$ python -q
>>> import numpy as np
>>> from numpy import linalg as LA
>>> np.set_printoptions(precision=2, suppress=True, linewidth=100)
>>> arr = np.array([[4.0, 0.0, 0.0, 0.0, 0.0, 3.0],
...     [0.0, 4.0, 3.0, 0.0, 0.0, 0.0],
...     [0.0, 3.0, 4.0, 0.0, 0.0, 0.0],
...     [0.0, 0.0, 0.0, 4.0, 3.0, 0.0],
...     [0.0, 0.0, 0.0, 3.0, 4.0, 0.0],
...     [3.0, 0.0, 0.0, 0.0, 0.0, 4.0]])
>>> # symmetric
>>> w, evecs = LA.eigh(arr)
>>> x = np.array([2, -2, -1, -5, -1, 1])
>>> x @ arr @ x
np.float64(198.0)
>>> x @ arr @ x / (x @ x), w[0], w[-1]
(np.float64(5.5), np.float64(1.0), np.float64(7.0))
>>> evecs * np.maximum(w, 0) @ evecs.T
array([[4., 0., 0., 0., 0., 3.],
       [0., 4., 3., 0., 0., 0.],
       [0., 3., 4., 0., 0., 0.],
       [0., 0., 0., 4., 3., 0.],
       [0., 0., 0., 3., 4., 0.],
       [3., 0., 0., 0., 0., 4.]])
>>> LA.eigvalsh(arr[1:, 1:])
array([1., 1., 4., 7., 7.])
>>> x = np.ones(6)
>>> for _ in range(6):
...     x = arr @ x
...     x /= LA.norm(x)
...     print(round(x @ arr @ x, 2))
... 
7.0
7.0
7.0
7.0
7.0
7.0
>>> round(float(LA.eigvalsh(arr)[-1]), 2)
7.0
>>> np.trace(arr)
np.float64(24.0)
>>> round(float(np.abs(LA.eigvals(arr)).max()), 2)
7.0
>>> arr @ arr
array([[25.,  0.,  0.,  0.,  0., 24.],
       [ 0., 25., 24.,  0.,  0.,  0.],
       [ 0., 24., 25.,  0.,  0.,  0.],
       [ 0.,  0.,  0., 25., 24.,  0.],
       [ 0.,  0.,  0., 24., 25.,  0.],
       [24.,  0.,  0.,  0.,  0., 25.]])
>>> (arr + arr.T) / 2
array([[4., 0., 0., 0., 0., 3.],
       [0., 4., 3., 0., 0., 0.],
       [0., 3., 4., 0., 0., 0.],
       [0., 0., 0., 4., 3., 0.],
       [0., 0., 0., 3., 4., 0.],
       [3., 0., 0., 0., 0., 4.]])
>>> np.sort(np.abs(LA.eigvals(arr)))
array([1., 1., 1., 7., 7., 7.])
>>> Z = np.array([[1, 0, 1, 1, 1, 1, 1, 0, 2, 0],
...     [1, 0, 0, 1, 1, 0, 2, 1, 2, 0],
...     [0, 0, 1, 2, 2, 1, 1, 2, 1, 0],
...     [2, 1, 0, 2, 1, 2, 2, 2, 1, 2],
...     [0, 2, 1, 2, 2, 0, 0, 0, 0, 0],
...     [2, 2, 1, 1, 0, 1, 0, 2, 0, 0],
...     [0, 0, 0, 2, 2, 2, 0, 2, 0, 1],
...     [1, 2, 0, 0, 2, 1, 0, 0, 2, 0],
...     [0, 0, 0, 2, 0, 2, 0, 0, 1, 2],
...     [2, 0, 2, 0, 1, 2, 1, 0, 2, 1]])
>>> rng = np.random.default_rng(464800)
>>> data = (rng.random((30, 10)) < 0.25) @ Z
>>> data
array([[6, 4, 4, 2, 4, 5, 2, 2, 6, 1],
       [2, 2, 2, 7, 4, 6, 1, 6, 2, 3],
       [6, 1, 3, 4, 4, 5, 6, 3, 7, 3],
       [2, 1, 0, 2, 1, 2, 2, 2, 1, 2],
       [4, 3, 1, 5, 3, 5, 2, 6, 1, 3],
       [6, 5, 1, 6, 4, 6, 4, 5, 6, 4],
       [3, 2, 4, 3, 4, 3, 2, 0, 4, 1],
       [6, 4, 3, 2, 4, 4, 3, 3, 6, 1],
       [1, 0, 2, 3, 3, 2, 2, 2, 3, 0],
       [2, 2, 2, 4, 4, 1, 3, 1, 4, 0],
       [3, 1, 2, 7, 4, 6, 4, 4, 5, 4],
       [0, 0, 0, 2, 2, 2, 0, 2, 0, 1],
       [0, 0, 0, 0, 0, 0, 0, 0, 0, 0],
       [2, 1, 0, 4, 3, 4, 2, 4, 1, 3],
       [3, 2, 2, 2, 3, 5, 1, 0, 5, 3],
       [6, 3, 2, 3, 5, 5, 5, 3, 7, 3],
       [3, 6, 2, 5, 4, 4, 0, 2, 3, 2],
       [1, 0, 2, 3, 3, 2, 2, 2, 3, 0],
       [1, 0, 1, 3, 1, 3, 1, 0, 3, 2],
       [3, 2, 2, 6, 5, 4, 3, 7, 3, 1],
       [4, 3, 4, 8, 8, 7, 4, 6, 4, 4],
       [2, 4, 2, 5, 2, 3, 0, 2, 1, 2],
       [1, 2, 0, 2, 2, 3, 0, 0, 3, 2],
       [3, 2, 2, 6, 5, 4, 3, 7, 3, 1],
       [2, 2, 1, 1, 0, 1, 0, 2, 0, 0],
       [1, 2, 1, 2, 4, 2, 1, 2, 3, 0],
       [1, 0, 1, 3, 3, 3, 1, 2, 2, 1],
       [5, 2, 4, 2, 2, 4, 2, 2, 4, 1],
       [1, 2, 0, 0, 2, 1, 0, 0, 2, 0],
       [3, 0, 3, 5, 4, 5, 4, 3, 6, 3]])
>>> # rows 8 and 17 are equal
>>> d = LA.norm(data[:, None] - data[None], axis=-1)
>>> d[:5, :5]
array([[ 0.  ,  9.33,  6.  ,  9.22,  8.31],
       [ 9.33,  0.  ,  9.33,  8.6 ,  3.74],
       [ 6.  ,  9.33,  0.  , 10.05,  8.66],
       [ 9.22,  8.6 , 10.05,  0.  ,  6.93],
       [ 8.31,  3.74,  8.66,  6.93,  0.  ]])
>>> LA.matrix_rank(d ** 2)
np.int64(12)
>>> d.mean(axis=1).argmax()
np.int64(20)
>>> x = np.array([-1, 1, 1, 0, -3, 3, -3, -2, -1, -1])
>>> rhs = data @ x
>>> rhs
array([-12, -12, -33, -11, -16, -26, -11, -21, -15, -22, -23,  -5,   0, -16,  -4, -32,  -4, -15,
        -2, -29, -32,   0,  -1, -29,   0, -14, -10,  -8,  -4, -24])
>>> np.round(LA.pinv(data) @ data, 2) + 0
array([[1., 0., 0., 0., 0., 0., 0., 0., 0., 0.],
       [0., 1., 0., 0., 0., 0., 0., 0., 0., 0.],
       [0., 0., 1., 0., 0., 0., 0., 0., 0., 0.],
       [0., 0., 0., 1., 0., 0., 0., 0., 0., 0.],
       [0., 0., 0., 0., 1., 0., 0., 0., 0., 0.],
       [0., 0., 0., 0., 0., 1., 0., 0., 0., 0.],
       [0., 0., 0., 0., 0., 0., 1., 0., 0., 0.],
       [0., 0., 0., 0., 0., 0., 0., 1., 0., 0.],
       [0., 0., 0., 0., 0., 0., 0., 0., 1., 0.],
       [0., 0., 0., 0., 0., 0., 0., 0., 0., 1.]])
>>> np.round(LA.lstsq(data, rhs)[0], 2) + 0
array([-1.,  1.,  1.,  0., -3.,  3., -3., -2., -1., -1.])
>>> rhs = rhs + 0.05 * rng.normal(size=30)
>>> rhs
array([-12.05, -12.02, -33.06, -11.03, -15.9 , -25.98, -11.01, -21.04, -14.94, -22.05, -22.98,
        -4.96,  -0.03, -15.99,  -3.96, -32.03,  -3.99, -15.02,  -1.95, -28.84, -31.96,   0.08,
        -0.89, -28.97,  -0.06, -13.99, -10.01,  -8.07,  -3.95, -23.96])
>>> coef, *_ = LA.lstsq(data, rhs)
>>> np.round(data.T @ (rhs - data @ coef), 2) + 0
array([0., 0., 0., 0., 0., 0., 0., 0., 0., 0.])
>>> [round(float(LA.norm(LA.solve(data.T @ data + lam * np.eye(10), data.T @ rhs))), 2) for lam in (0, 1, 10, 100)]
[5.97, 5.42, 4.43, 2.35]
>>> idx = data[:, 7] > np.median(data[:, 7])
>>> r0 = data[idx].mean(axis=0) - data[~idx].mean(axis=0)
>>> r0
array([2.06, 0.53, 0.53, 2.81, 1.97, 2.53, 2.36, 3.47, 1.64, 1.75])
>>> np.argsort(-np.abs(r0).round(6), kind="stable")
array([7, 3, 5, 6, 0, 4, 9, 8, 1, 2])
>>> X = np.array([[3, 9, 15, 0, 6, 0, 3, 6, 15],
...     [1, 3, 5, 0, 2, 0, 1, 2, 5],
...     [1, 3, 5, 0, 2, 0, 1, 2, 5],
...     [1, 3, 5, 0, 2, 0, 1, 2, 5],
...     [3, 9, 15, 0, 6, 0, 3, 6, 15]])
>>> np.count_nonzero(X)
np.int64(35)
>>> X.sum(axis=0)
array([ 9, 27, 45,  0, 18,  0,  9, 18, 45])
>>> X - X[0]
array([[  0,   0,   0,   0,   0,   0,   0,   0,   0],
       [ -2,  -6, -10,   0,  -4,   0,  -2,  -4, -10],
       [ -2,  -6, -10,   0,  -4,   0,  -2,  -4, -10],
       [ -2,  -6, -10,   0,  -4,   0,  -2,  -4, -10],
       [  0,   0,   0,   0,   0,   0,   0,   0,   0]])
>>> X.sum(axis=1)
array([57, 19, 19, 19, 57])
>>> X.mean(axis=0)
array([1.8, 5.4, 9. , 0. , 3.6, 0. , 1.8, 3.6, 9. ])
>>> np.round(LA.svd(X, compute_uv=False), 2) + 0
array([38.07,  0.  ,  0.  ,  0.  ,  0.  ])
>>> LA.matrix_rank(X)
np.int64(1)
>>> Uu, sig, vt = LA.svd(X)
>>> evecs = vt[:(sig > 1e-8).sum()]
>>> x = X[2] + -3 * X[3] + rng.integers(2) * np.eye(9)[3]
>>> x
array([ -2.,  -6., -10.,   0.,  -4.,   0.,  -2.,  -4., -10.])
>>> np.allclose(evecs.T @ evecs @ x, x)
True
>>> np.round(LA.norm(x - evecs.T @ evecs @ x), 2)
np.float64(0.0)
>>> evecs.T @ evecs
array([[0.01, 0.04, 0.07, 0.  , 0.03, 0.  , 0.01, 0.03, 0.07],
       [0.04, 0.13, 0.22, 0.  , 0.09, 0.  , 0.04, 0.09, 0.22],
       [0.07, 0.22, 0.36, 0.  , 0.14, 0.  , 0.07, 0.14, 0.36],
       [0.  , 0.  , 0.  , 0.  , 0.  , 0.  , 0.  , 0.  , 0.  ],
       [0.03, 0.09, 0.14, 0.  , 0.06, 0.  , 0.03, 0.06, 0.14],
       [0.  , 0.  , 0.  , 0.  , 0.  , 0.  , 0.  , 0.  , 0.  ],
       [0.01, 0.04, 0.07, 0.  , 0.03, 0.  , 0.01, 0.03, 0.07],
       [0.03, 0.09, 0.14, 0.  , 0.06, 0.  , 0.03, 0.06, 0.14],
       [0.07, 0.22, 0.36, 0.  , 0.14, 0.  , 0.07, 0.14, 0.36]])
>>> LA.matrix_rank(X, rtol=0.1)
np.int64(1)
>>> round(float(LA.norm(X, 2) / LA.norm(X)), 2)
1.0
>>> x = np.array([5, 9, 9, 5, 1, 3, 6, 2, 4])
>>> np.sign((X @ x).round(6))
array([1, 1, 1, 1, 1])
>>> np.einsum("ij,j->i", X, x)
array([327, 109, 109, 109, 327])
>>> X @ np.ones(9)
array([57., 19., 19., 19., 57.])
>>> LA.norm(X @ x) <= LA.norm(X, 2) * LA.norm(x) + 1e-9
np.True_
>>> W0 = np.eye(4, dtype=int)[rng.permutation(4)]
>>> W0
array([[0, 0, 1, 0],
       [0, 1, 0, 0],
       [0, 0, 0, 1],
       [1, 0, 0, 0]])
>>> x = np.array([5, 0, 5, 5])
>>> np.abs(LA.eigvals(W0))
array([1., 1., 1., 1.])
>>> [p for p in range(1, 25) if np.allclose(LA.matrix_power(W0, p), np.eye(4))]
[3, 6, 9, 12, 15, 18, 21, 24]
>>> round(float(LA.norm(x)), 2), np.round(LA.norm(W0 @ x), 2)
(8.66, np.float64(8.66))
>>> W0 @ np.ones(4)
array([1., 1., 1., 1.])
>>> np.sort(np.abs(LA.eigvals(W0)))[::-1]
array([1., 1., 1., 1.])
>>> pr = np.eye(4)[2]
>>> for _ in range(7):
...     pr = pr @ W0
...     print(pr.round(2))
... 
[0. 0. 0. 1.]
[1. 0. 0. 0.]
[0. 0. 1. 0.]
[0. 0. 0. 1.]
[1. 0. 0. 0.]
[0. 0. 1. 0.]
[0. 0. 0. 1.]
>>> idx = rng.permutation(4)
>>> A2 = W0[:, idx] * rng.choice([-1, 1], 4)
>>> A2
array([[-1,  0,  0,  0],
       [ 0,  0,  0, -1],
       [ 0,  1,  0,  0],
       [ 0,  0, -1,  0]])
>>> Uu, _, vt = LA.svd(W0.T @ A2)
>>> Uu @ vt
array([[ 0.,  0., -1.,  0.],
       [ 0.,  0.,  0., -1.],
       [-1.,  0.,  0.,  0.],
       [ 0.,  1.,  0.,  0.]])
>>> LA.lstsq(W0, A2)[0]
array([[ 0.,  0., -1.,  0.],
       [ 0.,  0.,  0., -1.],
       [-1.,  0.,  0.,  0.],
       [ 0.,  1.,  0.,  0.]])
>>> idx
array([2, 3, 0, 1])
